$ python -q
>>> import numpy as np
>>> np.set_printoptions(suppress=True, linewidth=100)
>>> M = np.loadtxt("m.csv", delimiter=",")
>>> print(M)
[[ -0.5   1.5   4.    0.4   0.6  -0.8  -0.6   2.2  -1.5  -0.2  -1.6   0.9  -0.6  -1.8]
 [ -1.8   0.8   5.    1.1  -0.1   0.8  -0.8   0.1  -0.2   0.   -0.4   0.8  -0.9   0. ]
 [ -1.3  -1.2  -5.    0.6  -2.3  -1.2  -0.1  -0.3   0.7   0.1  -1.6   0.4  -0.1  -0.1]
 [ -0.3   0.6   4.    1.   -1.8  -1.1  -0.8   0.9  -0.1  -0.5   1.3   0.7   0.9  -1.3]
 [ -0.2  -0.5  -1.   -1.8  -1.8   0.1   0.5  -2.4  -1.3  -1.5   1.   -1.3  -1.    0. ]
 [  1.6  -0.4  -8.    0.6  -1.1  -0.5  -0.3  -1.6   1.6   0.3  -0.6  -1.   -1.5   0.7]
 [  0.8   0.7 -22.    1.1  -0.7   0.8   1.5   0.   -0.3  -1.    0.   -0.2   0.2  -1.5]
 [  0.7   1.1  14.   -1.2  -1.1   0.    0.4   1.2  -2.1   0.2   0.6   0.9   0.5   0.6]
 [  0.6  -0.2   6.   -1.2   1.9  -1.1  -1.1  -0.6   0.3  -0.4   0.2  -1.2   0.   -1.1]
 [ -1.8   0.6  -9.   -0.3  -0.1   1.4  -0.1   1.3   1.2  -2.6   0.3   0.8   0.6  -1.8]
 [  0.3   1.2  19.   -0.5  -0.2  -1.8  -1.4   2.   -0.3   1.5  -0.5  -1.7   1.    2.2]]
>>> th = np.radians(30)
>>> R = np.eye(14)
>>> R[12, 12] = R[9, 9] = np.cos(th)
>>> R[12, 9], R[9, 12] = -np.sin(th), np.sin(th)
>>> out = M @ R.T
>>> np.round(np.linalg.svd(M, compute_uv=False), 3), np.round(np.linalg.svd(out, compute_uv=False), 3)
(array([36.476,  6.364,  4.85 ,  4.513,  3.964,  3.443,  3.158,  2.48 ,  2.225,  1.567,  0.349]), array([36.476,  6.364,  4.85 ,  4.513,  3.964,  3.443,  3.158,  2.48 ,  2.225,  1.567,  0.349]))
>>> print(round(np.linalg.det(R), 3), round(float(np.trace(R)), 3))
1.0 13.732
>>> out = np.array([[-3, 2, 3],
...     [1, 0, -4],
...     [-4, -1, -5],
...     [-3, -3, 3],
...     [3, -5, 2],
...     [-5, -3, -2],
...     [-1, -1, 0],
...     [1, -2, 1],
...     [1, -3, -4],
...     [2, 4, 5],
...     [5, -3, 0],
...     [1, -1, 1],
...     [-5, 0, 3],
...     [3, -3, 0]])
>>> np.vstack([M, out.T]).shape
(14, 14)
>>> Uu, sigma, Vt = np.linalg.svd(M, full_matrices=False)
>>> np.round(np.sqrt((sigma ** 2).sum()), 3), round(float(np.linalg.norm(M)), 3)
(np.float64(38.29), 38.29)
>>> np.round(Uu.T @ Uu, 3) + 0
array([[1., 0., 0., 0., 0., 0., 0., 0., 0., 0., 0.],
       [0., 1., 0., 0., 0., 0., 0., 0., 0., 0., 0.],
       [0., 0., 1., 0., 0., 0., 0., 0., 0., 0., 0.],
       [0., 0., 0., 1., 0., 0., 0., 0., 0., 0., 0.],
       [0., 0., 0., 0., 1., 0., 0., 0., 0., 0., 0.],
       [0., 0., 0., 0., 0., 1., 0., 0., 0., 0., 0.],
       [0., 0., 0., 0., 0., 0., 1., 0., 0., 0., 0.],
       [0., 0., 0., 0., 0., 0., 0., 1., 0., 0., 0.],
       [0., 0., 0., 0., 0., 0., 0., 0., 1., 0., 0.],
       [0., 0., 0., 0., 0., 0., 0., 0., 0., 1., 0.],
       [0., 0., 0., 0., 0., 0., 0., 0., 0., 0., 1.]])
>>> np.abs(Uu[:, 0]).round(6).argmax()
np.int64(6)
>>> x = np.array([-1, -4, 5, 4, 5, 4, 1, -2, 4, -5, -4, -4, -5, -4])
>>> np.round(M @ np.ones(14), 3)
array([  2. ,   4.4, -11.4,   3.5, -11.2, -10.2, -20.6,  15.8,   2.1,  -9.5,  20.8])
>>> (M @ x).argmax()
np.int64(10)
>>> M @ np.eye(14)[8]
array([-1.5, -0.2,  0.7, -0.1, -1.3,  1.6, -0.3, -2.1,  0.3,  1.2, -0.3])
>>> np.round(np.einsum("ij,j->i", M, x), 3)
array([ 18.9,  31.8, -24.3,   0.7,  -4.8, -26.2, -98.4,  32.3,  42.2, -26.8,  60.6])
>>> rng = np.random.default_rng(23)
>>> out = M + rng.integers(-2, 3, (11, 1)) @ rng.integers(-2, 3, (1, 14))
>>> out.round(3)
array([[ -4.5,   1.5,   6. ,   2.4,   2.6,   3.2,  -2.6,   0.2,  -1.5,  -2.2,  -1.6,  -1.1,   1.4,
         -1.8],
       [  0.2,   0.8,   4. ,   0.1,  -1.1,  -1.2,   0.2,   1.1,  -0.2,   1. ,  -0.4,   1.8,  -1.9,
          0. ],
       [ -1.3,  -1.2,  -5. ,   0.6,  -2.3,  -1.2,  -0.1,  -0.3,   0.7,   0.1,  -1.6,   0.4,  -0.1,
         -0.1],
       [  1.7,   0.6,   3. ,   0. ,  -2.8,  -3.1,   0.2,   1.9,  -0.1,   0.5,   1.3,   1.7,  -0.1,
         -1.3],
       [ -2.2,  -0.5,   0. ,  -0.8,  -0.8,   2.1,  -0.5,  -3.4,  -1.3,  -2.5,   1. ,  -2.3,   0. ,
          0. ],
       [ -2.4,  -0.4,  -6. ,   2.6,   0.9,   3.5,  -2.3,  -3.6,   1.6,  -1.7,  -0.6,  -3. ,   0.5,
          0.7],
       [  2.8,   0.7, -23. ,   0.1,  -1.7,  -1.2,   2.5,   1. ,  -0.3,   0. ,   0. ,   0.8,  -0.8,
         -1.5],
       [ -3.3,   1.1,  16. ,   0.8,   0.9,   4. ,  -1.6,  -0.8,  -2.1,  -1.8,   0.6,  -1.1,   2.5,
          0.6],
       [ -3.4,  -0.2,   8. ,   0.8,   3.9,   2.9,  -3.1,  -2.6,   0.3,  -2.4,   0.2,  -3.2,   2. ,
         -1.1],
       [  0.2,   0.6, -10. ,  -1.3,  -1.1,  -0.6,   0.9,   2.3,   1.2,  -1.6,   0.3,   1.8,  -0.4,
         -1.8],
       [  2.3,   1.2,  18. ,  -1.5,  -1.2,  -3.8,  -0.4,   3. ,  -0.3,   2.5,  -0.5,  -0.7,   0. ,
          2.2]])
>>> np.abs(out - M).sum(axis=1)
array([24., 12.,  0., 12., 12., 24., 12., 24., 24., 12., 12.])
>>> np.linalg.matrix_rank(out - M, tol=1e-8)
np.int64(1)
>>> Z = np.array([[3, 1, 2, 1], [1, 1, 0, 3], [0, 2, 3, 1]])
>>> mat = rng.normal(size=(31, 3)) @ Z + np.array([1, -1, -3, -3])
>>> print(mat.round(3))
[[  4.942  -0.53   -0.668  -3.467]
 [ -1.691  -2.855  -5.369  -5.583]
 [  1.476  -1.747  -3.551  -3.98 ]
 [ -0.761  -4.216  -8.266  -4.692]
 [  2.467  -1.172  -5.196   0.215]
 [  3.681  -0.214  -6.069   4.414]
 [ -4.29    0.566  -0.821  -4.095]
 [  5.889   0.959   2.781  -4.043]
 [  0.425  -5.475  -8.828  -6.706]
 [  3.213  -0.238  -0.054  -4.258]
 [  3.116   3.304   0.692   3.868]
 [ -2.728  -0.344  -2.2    -3.906]
 [ -3.391  -2.27   -4.983  -5.282]
 [ -5.083  -7.259 -11.344 -10.026]
 [  1.299   0.583   0.36   -3.469]
 [  1.913  -0.482  -3.023  -1.254]
 [  3.152  -2.316  -4.443  -3.54 ]
 [  5.528   5.696   6.166   3.389]
 [ -0.007  -4.616  -7.626  -6.329]
 [-11.886  -5.194  -9.258 -10.298]
 [ -4.251  -3.264  -2.946 -11.062]
 [ -1.136  -2.816  -5.478  -5.106]
 [  1.07   -4.129  -8.473  -3.446]
 [ -0.19    0.538  -0.044  -3.616]
 [ -0.468   0.818  -3.246   1.485]
 [  5.169   1.532   2.667  -2.683]
 [  0.592  -2.656  -3.057  -7.391]
 [ -1.324  -3.955  -6.21   -7.119]
 [ -3.787  -2.239  -4.877  -5.507]
 [ -2.9    -1.251  -1.422  -7.423]
 [ -0.085  -1.811  -4.443  -3.522]]
>>> cen = mat - mat.mean(axis=0)
>>> Uu, sigma, Vt = np.linalg.svd(cen, full_matrices=False)
>>> sigma.round(3) + 0
array([33.329, 16.35 , 12.616,  0.   ])
>>> print(np.round(np.abs(Vt[-1]), 3))
[0.127 0.827 0.445 0.318]
>>> np.abs(Vt[0]).argmax()
np.int64(2)
>>> np.linalg.matrix_rank(cen)
np.int64(3)
>>> round((sigma ** 2).sum() ** 2 / (sigma ** 4).sum(), 3)
np.float64(1.776)
>>> np.round(sigma ** 2 / (sigma ** 2).sum(), 3) + 0
array([0.723, 0.174, 0.104, 0.   ])
